In [1]: import numpy as np

In [2]: import numpy.linalg as la

In [3]: np.set_printoptions(precision=2, suppress=True, linewidth=120, legacy="1.25")

In [4]: A = np.load("w.npy")

In [5]: print(A)
[[17 -5  4 11 11 -4]
 [-5 14 11 -3  2  4]
 [ 4 11 17  0  5 -2]
 [11 -3  0  9  9  0]
 [11  2  5  9 11  1]
 [-4  4 -2  0  1  5]]

In [6]: print(la.matrix_rank(A, rtol=0.1))
3

In [7]: print(la.cond(A) > 100)
True

In [8]: evals, V = la.eigh(A)

In [9]: print(np.round(V.T @ V, 2) + 0)
[[1. 0. 0. 0. 0. 0.]
 [0. 1. 0. 0. 0. 0.]
 [0. 0. 1. 0. 0. 0.]
 [0. 0. 0. 1. 0. 0.]
 [0. 0. 0. 0. 1. 0.]
 [0. 0. 0. 0. 0. 1.]]

In [10]: print(la.eigvalsh(A + -1 * np.eye(6)))
[-1.   -1.   -1.    8.88 26.61 34.51]

In [11]: print(round(evals.sum(), 2), np.trace(A))
73.0 73

In [12]: print(np.round(la.svd(A, compute_uv=False), 2) + 0)
[35.51 27.61  9.88  0.    0.    0.  ]

In [13]: print((evals > 1e-8).sum(), (evals < -1e-8).sum())
3 0

In [14]: print(np.abs(V[:, -1]))
[0.67 0.06 0.26 0.46 0.51 0.1 ]

In [15]: print(np.unique(evals.round(6) + 0, return_counts=True)[1])
[3 1 1 1]

In [16]: rng = np.random.default_rng(898)

In [17]: idx = rng.permutation(6)

In [18]: print(idx)
[0 5 2 1 4 3]

In [19]: M2 = A[idx][:, idx]

In [20]: print(M2)
[[17 -4  4 -5 11 11]
 [-4  5 -2  4  1  0]
 [ 4 -2 17 11  5  0]
 [-5  4 11 14  2 -3]
 [11  1  5  2 11  9]
 [11  0  0 -3  9  9]]

In [21]: print(np.diag(M2))
[17  5 17 14 11  9]

In [22]: U, sigma, Vt = la.svd(A)

In [23]: print(sigma.round(2) + 0)
[35.51 27.61  9.88  0.    0.    0.  ]

In [24]: print(np.argmax(sigma[:-1] / (sigma[1:] + 1e-6)) + 1)
3

In [25]: M2 = U[:, :3] @ np.diag(sigma[:3]) @ Vt[:3]

In [26]: print(M2.round(2) + 0)
[[17. -5.  4. 11. 11. -4.]
 [-5. 14. 11. -3.  2.  4.]
 [ 4. 11. 17.  0.  5. -2.]
 [11. -3.  0.  9.  9.  0.]
 [11.  2.  5.  9. 11.  1.]
 [-4.  4. -2.  0.  1.  5.]]

In [27]: print(np.round(np.abs(A - M2).max(), 2))
0.0

In [28]: print(np.trace(A))
73

In [29]: print(np.allclose(A @ A.T, A.T @ A))
True

In [30]: print(np.round(np.abs(la.eigvals(A)).max(), 2))
35.51

In [31]: print(np.allclose(A, A.T))
True

In [32]: print(np.round(la.det(A), 2))
-0.0

In [33]: J = np.load("case13.npy")

In [34]: print(J)
[[ 5  1 -4  6  4  0]
 [ 1  1 -2  2  2 -2]
 [-4 -2  5 -6 -5  3]
 [ 6  2 -6  8  6 -2]
 [ 4  2 -5  6  5 -3]
 [ 0 -2  3 -2 -3  5]]

In [35]: evals, V = la.eigh(J)

In [36]: print(np.round(la.eigvalsh(J @ J), 2) + 0)
[  0.     0.     0.     0.    33.27 539.73]

In [37]: print(np.unique(evals.round(6) + 0, return_counts=True)[1])
[4 1 1]

In [38]: print(evals.round(2) + 0)
[ 0.    0.    0.    0.    5.77 23.23]

In [39]: print(np.abs(V[:, -1]).round(6).argmax())
3

In [40]: print((evals > 1e-8).sum(), (evals < -1e-8).sum())
2 0

In [41]: print(np.round(la.svd(J, compute_uv=False), 2) + 0)
[23.23  5.77  0.    0.    0.    0.  ]

In [42]: print(np.abs(V[:, -1]))
[0.4  0.17 0.46 0.57 0.46 0.23]

In [43]: print(np.round(V.T @ J @ V, 2) + 0)
[[ 0.    0.    0.    0.    0.    0.  ]
 [ 0.    0.    0.    0.    0.    0.  ]
 [ 0.    0.    0.    0.    0.    0.  ]
 [ 0.    0.    0.    0.    0.    0.  ]
 [ 0.    0.    0.    0.    5.77  0.  ]
 [ 0.    0.    0.    0.    0.   23.23]]

In [44]: print(np.round(V.T @ V, 2) + 0)
[[1. 0. 0. 0. 0. 0.]
 [0. 1. 0. 0. 0. 0.]
 [0. 0. 1. 0. 0. 0.]
 [0. 0. 0. 1. 0. 0.]
 [0. 0. 0. 0. 1. 0.]
 [0. 0. 0. 0. 0. 1.]]

In [45]: x0 = np.array([0, 0, -2, -2, -1, 1])

In [46]: h = np.maximum(J @ x0, 0)

In [47]: print(J.T @ h)
[-40 -32  68 -72 -68  60]

In [48]: print(np.tanh(J @ x0))
[-1. -1.  1. -1. -1.  1.]

In [49]: print(np.maximum(J @ x0, 0) - np.maximum(-J @ x0, 0))
[ -8  -4  10 -12 -10   6]

In [50]: print(J * (h > 1e-9)[:, None])
[[ 0  0  0  0  0  0]
 [ 0  0  0  0  0  0]
 [-4 -2  5 -6 -5  3]
 [ 0  0  0  0  0  0]
 [ 0  0  0  0  0  0]
 [ 0 -2  3 -2 -3  5]]

In [51]: feats = np.minimum.outer(np.arange(1, 9), np.arange(1, 9)) * -2

In [52]: print(feats)
[[ -2  -2  -2  -2  -2  -2  -2  -2]
 [ -2  -4  -4  -4  -4  -4  -4  -4]
 [ -2  -4  -6  -6  -6  -6  -6  -6]
 [ -2  -4  -6  -8  -8  -8  -8  -8]
 [ -2  -4  -6  -8 -10 -10 -10 -10]
 [ -2  -4  -6  -8 -10 -12 -12 -12]
 [ -2  -4  -6  -8 -10 -12 -14 -14]
 [ -2  -4  -6  -8 -10 -12 -14 -16]]

In [53]: M2 = J / np.sqrt((J ** 2).mean(axis=1, keepdims=True))

In [54]: print(M2[3])
[ 1.1   0.37 -1.1   1.46  1.1  -0.37]

In [55]: print(la.matrix_rank(J - J.mean(axis=1, keepdims=True)))
2

In [56]: print(la.matrix_rank(M2) == la.matrix_rank(J))
True

In [57]: M2 = np.array([[2, -3],
    ...:     [2, -3],
    ...:     [-1, 0],
    ...:     [2, -3],
    ...:     [0, 0],
    ...:     [2, 3],
    ...:     [-3, -2],
    ...:     [0, -3]])

In [58]: print(np.einsum("ik,kj->ji", feats, M2))
[[ -8 -12 -12 -14 -12 -10  -4  -4]
 [ 22  38  48  58  62  66  76  82]]

In [59]: print(np.vstack([feats, M2.T]).shape)
(10, 8)

In [60]: print(M2.T @ feats.T)
[[ -8 -12 -12 -14 -12 -10  -4  -4]
 [ 22  38  48  58  62  66  76  82]]

In [61]: print(np.all(la.eigvalsh(feats) > 0))
False

In [62]: arr = np.loadtxt("a.csv", delimiter=",")

In [63]: print(arr)
[[  2.   1.   5.   5.]
 [  0.   4.   1.   1.]
 [  0.   4.   3.   0.]
 [  1.   4.   5.   0.]
 [  2.   0.   0.   0.]
 [  2. -11.   2.   2.]]

In [64]: arr @ arr
ValueError: matmul: Input operand 1 has a mismatch in its core dimension 0, with gufunc signature (n?,k),(k,m?)->(n?,m?) (size 6 is different from 4)


In [65]: C2 = arr.T @ arr

In [66]: print(la.eigvalsh(C2)[::-1])
[174.93  88.54   9.79   3.73]

In [67]: W0 = np.loadtxt("m.csv", delimiter=",")

In [68]: print(W0)
[[ 0.85  0.08  0.58  0.43  0.11]
 [ 0.08  0.95 -0.35 -0.17 -0.12]
 [ 0.58 -0.35  1.41  0.2  -0.49]
 [ 0.43 -0.17  0.2   0.3   0.22]
 [ 0.11 -0.12 -0.49  0.22  0.49]]

In [69]: print(np.allclose(W0[:-1].T @ la.lstsq(W0[:-1].T, W0[-1])[0], W0[-1]))
True

In [70]: print(la.lstsq(W0[:-1].T, W0[-1])[2])
3

In [71]: print(np.round(np.trace(la.pinv(W0) @ W0), 2))
3.0

In [72]: print(np.round(la.norm(W0, 2) / la.norm(W0), 2))
0.82

In [73]: print(np.argsort(-la.norm(W0, axis=0).round(6), kind="stable")[:3])
[2 0 1]

In [74]: print(la.cond(W0) > 100)
True

In [75]: print(la.matrix_rank(W0, rtol=0.1))
3

In [76]: print(np.round(np.poly(W0), 2) + 0)
[ 1. -4.  5. -2.  0.  0.]

In [77]: print(round(float(la.det(W0[::-1])), 2))
-0.0

In [78]: print(np.round(la.eigvals(W0), 2) + 0)
[0. 1. 2. 1. 0.]

In [79]: E = np.loadtxt("layer15.csv", delimiter=",")

In [80]: print(E)
[[ 1.  1.  3.  2. -1.  1. -1. -3. -3.]
 [-3.  1.  1.  3.  2. -1.  1. -1. -3.]
 [-3. -3.  1.  1.  3.  2. -1.  1. -1.]
 [-1. -3. -3.  1.  1.  3.  2. -1.  1.]
 [ 1. -1. -3. -3.  1.  1.  3.  2. -1.]
 [-1.  1. -1. -3. -3.  1.  1.  3.  2.]
 [ 2. -1.  1. -1. -3. -3.  1.  1.  3.]
 [ 3.  2. -1.  1. -1. -3. -3.  1.  1.]
 [ 1.  3.  2. -1.  1. -1. -3. -3.  1.]]

In [81]: W1 = np.array([[3, -3, -3, 2, 1, 0],
    ...:     [1, 3, 1, 0, 3, -1],
    ...:     [0, 1, -3, -2, 0, -1],
    ...:     [1, 1, 3, -2, 1, 1],
    ...:     [-2, -3, -3, 0, -2, 0],
    ...:     [-3, -1, -1, 1, 0, 1],
    ...:     [-2, -1, -3, 0, 2, -2],
    ...:     [-3, -2, 0, 2, -3, 3],
    ...:     [-2, -1, -2, -3, -3, -2]])

In [82]: c = np.array([0, 3, 4, 1, 1, 1])

In [83]: act = np.maximum(E @ W1 + c, 0)

In [84]: print(la.matrix_rank(act))
6

In [85]: print(act)
[[22. 20. 10.  0. 25.  0.]
 [ 1. 18. 18.  0. 14.  2.]
 [ 0.  0.  4.  0.  0. 13.]
 [ 0.  0.  2.  1.  0.  2.]
 [ 0.  0.  0. 23.  0.  5.]
 [ 0.  4.  3.  8.  0.  2.]
 [ 8.  0.  0.  0.  0.  0.]
 [24.  6. 16.  3.  1.  5.]
 [19. 16.  0.  0.  8.  0.]]

In [86]: cent = np.array([[1, 1, -1],
    ...:     [1, 1, 2],
    ...:     [-1, -3, 3],
    ...:     [-1, -1, 0],
    ...:     [-3, 0, 0],
    ...:     [3, -2, -3]])

In [87]: print(W1 @ cent)
[[ -2   7 -18]
 [ -9   3  11]
 [  3  14  -4]
 [  1  -7   7]
 [  4   4 -13]
 [ -1  -4  -5]
 [-12  10  -3]
 [ 11 -13 -10]
 [  5  10   0]]

In [88]: print((act @ cent).round(6).argmax(axis=1))
[2 2 0 0 0 2 0 0 1]

In [89]: rank = la.matrix_rank(E)

In [90]: print(rank)
8

In [91]: N = la.svd(E)[2][rank:].T

In [92]: print(N[:, 0] / N[np.abs(N[:, 0]).round(6).argmax(), 0])
[1. 1. 1. 1. 1. 1. 1. 1. 1.]

In [93]: print([int(la.matrix_rank(E[:i])) for i in range(1, len(E) + 1)])
[1, 2, 3, 4, 5, 6, 7, 8, 8]

In [94]: print([int(la.matrix_rank(np.delete(E, i, axis=0))) for i in range(9)])
[8, 8, 8, 8, 8, 8, 8, 8, 8]

In [95]: print(la.matrix_rank(E.T @ E), la.matrix_rank(E @ E.T))
8 8

In [96]: print(np.allclose(E @ N, 0))
True

In [97]: print(N.shape)
(9, 1)

In [98]: print(N @ N.T)
[[0.11 0.11 0.11 0.11 0.11 0.11 0.11 0.11 0.11]
 [0.11 0.11 0.11 0.11 0.11 0.11 0.11 0.11 0.11]
 [0.11 0.11 0.11 0.11 0.11 0.11 0.11 0.11 0.11]
 [0.11 0.11 0.11 0.11 0.11 0.11 0.11 0.11 0.11]
 [0.11 0.11 0.11 0.11 0.11 0.11 0.11 0.11 0.11]
 [0.11 0.11 0.11 0.11 0.11 0.11 0.11 0.11 0.11]
 [0.11 0.11 0.11 0.11 0.11 0.11 0.11 0.11 0.11]
 [0.11 0.11 0.11 0.11 0.11 0.11 0.11 0.11 0.11]
 [0.11 0.11 0.11 0.11 0.11 0.11 0.11 0.11 0.11]]
